$ python3 -q
>>> import numpy as np
>>> np.set_printoptions(precision=2, suppress=True, linewidth=200)
>>> def rnd(a):
...     return np.round(a, 2) + 0
... 
>>> m1 = np.load("run8.npy")
>>> m1
array([[ -5,  -1,  -6,   1,   1,  -6],
       [  0,   4,  -5,  -6,   5,   0],
       [  0,   1,  -2,  -5,   4,   2],
       [ -2,  -1,   1, -10,   5,   0],
       [ -5,   3,  -3,  -3,   3,  -6],
       [  0,   0,   0,   0,   0,   0],
       [ -2,  -2,   3,  -5,   1,  -2],
       [ -8,   2,  -3,   8,  -4,  -7],
       [  0,   3,  -3,  -1,   1,  -2],
       [ -2,  -2,   3,  -5,   1,  -2],
       [ -8,   2,  -3,   8,  -4,  -7],
       [ -3,  -1,  -8,  -5,  10,   1],
       [ -7,  -6,   0,  -3,   1,  -6],
       [ -5,   3,  -3,   4,  -4,  -7],
       [ -2,  -1,   1, -10,   5,   0],
       [  0,  -4,  -3,  -3,   5,   1]])
>>> # rows 6 and 9 are equal
>>> Xc = m1 - m1.mean(axis=0)
>>> Uu, s, vt = np.linalg.svd(Xc, full_matrices=False)
>>> rnd((s ** 2).sum() ** 2 / (s ** 4).sum())
np.float64(2.1)
>>> rnd(s ** 2 / (s ** 2).sum())
array([0.66, 0.17, 0.1 , 0.06, 0.01, 0.  ])
>>> np.linalg.matrix_rank(Xc)
np.int64(6)
>>> np.abs(vt[0]).argmax()
np.int64(3)
>>> rnd(np.abs(vt[-1]))
array([0.29, 0.09, 0.42, 0.36, 0.65, 0.42])
>>> rnd(vt[0] * np.sign(vt[0, np.abs(vt[0]).argmax()]))
array([-0.3 ,  0.13, -0.09,  0.71, -0.47, -0.4 ])
>>> (np.sign(Uu[:, 0]) == np.sign(Uu[0, 0])).astype(int)
array([1, 0, 0, 0, 1, 1, 0, 1, 1, 0, 1, 0, 1, 1, 0, 0])
>>> np.searchsorted(np.cumsum(s ** 2) / (s ** 2).sum(), 0.9) + 1
np.int64(3)
>>> A2 = np.c_[m1[:, :5] @ np.array([[-3, -6, 4, 5, 5],
...     [5, 9, 8, 9, 2],
...     [-7, -7, 2, 5, -4],
...     [5, 8, 4, -7, -2],
...     [-8, 4, 8, -8, 8]]), np.array([1, 0, 2, 0, 2, 0, 1, 2, 1, 2, 1, 1, 0, 1, 1, 0])]
>>> A2
array([[  49,   75,  -28,  -79,    3,    1],
       [ -15,   43,   38,   13,   80,    0],
       [ -38,   -1,   16,    2,   52,    2],
       [ -96,  -64,  -14,   16,   44,    0],
       [  12,   66,   10,  -16,   23,    2],
       [   0,    0,    0,    0,    0,    0],
       [ -58,  -63,  -30,   14,   -8,    1],
       [ 127,  135,  -22,  -61,  -72,    2],
       [  23,   44,   22,   11,   28,    1],
       [ -58,  -63,  -30,   14,   -8,    2],
       [ 127,  135,  -22,  -61,  -72,    1],
       [ -45,   65,   24, -109,  105,    1],
       [ -32,  -32,  -80,  -76,  -33,    0],
       [ 103,   94,  -18,   -9,  -47,    1],
       [ -96,  -64,  -14,   16,   44,    1],
       [ -54,  -19,  -10,  -70,   50,    0]])
>>> rnd(np.linalg.norm(A2 - m1 @ np.linalg.lstsq(m1, A2)[0], axis=0))
array([0.  , 0.  , 0.  , 0.  , 0.  , 2.83])
>>> rnd(np.linalg.norm(np.linalg.qr(m1)[0].T @ A2, axis=0) ** 2 / ((A2 ** 2).sum(axis=0) + 1e-12))
array([1.  , 1.  , 1.  , 1.  , 1.  , 0.65])
